% ipython --no-banner

In [1]: import numpy as np

In [2]: np.set_printoptions(suppress=True, linewidth=140)

In [3]: M = np.load("m.npy")

In [4]: M.round(1) + 0
Out[4]: 
array([[-3. ,  3.1,  2.5],
       [ 4.5,  2. , -0.9],
       [-4.3, -2.4,  0.7],
       [ 4.3,  2.4, -0.7],
       [ 4.7,  1. , -1.4],
       [ 0.1,  4.6,  1.9],
       [ 2.4, -3.6, -2.5],
       [-3.7, -3.4,  0. ],
       [ 1. , -4.3, -2.3],
       [ 0.6, -4.5, -2.1],
       [-3.7,  2.2,  2.4],
       [-4.6,  0.2,  1.9],
       [ 4.7,  0.9, -1.5],
       [-4. ,  1.8,  2.4],
       [ 4.6,  1.7, -1.1]])

In [5]: # rank 2

In [6]: cen = M - M.mean(axis=0)

In [7]: Uu, s, Vt = np.linalg.svd(cen, full_matrices=False)

In [8]: np.searchsorted(np.cumsum(s ** 2) / (s ** 2).sum(), 0.9) + 1
Out[8]: np.int64(2)

In [9]: round(float((s ** 2).sum() ** 2 / (s ** 4).sum()), 1)
Out[9]: 1.9

In [10]: np.abs(Uu[:, 0]).argmax()
Out[10]: np.int64(11)

In [11]: s.round(1) + 0
Out[11]: array([15.2, 11.9,  0. ])

In [12]: np.round(cen.mean(axis=0), 1) + 0
Out[12]: array([0., 0., 0.])

In [13]: cen = M - M.mean(axis=0)

In [14]: evecs = np.linalg.svd(cen)[2][:2]

In [15]: out = cen - cen @ evecs.T @ evecs

In [16]: np.round(out.std(axis=0), 1) + 0
Out[16]: array([0., 0., 0.])

In [17]: np.round(np.cov(cen @ evecs.T, rowvar=False), 1) + 0
Out[17]: 
array([[16.5,  0. ],
       [ 0. , 10.2]])

In [18]: round(float(np.linalg.norm(out) / np.linalg.norm(cen)), 1)
Out[18]: 0.0
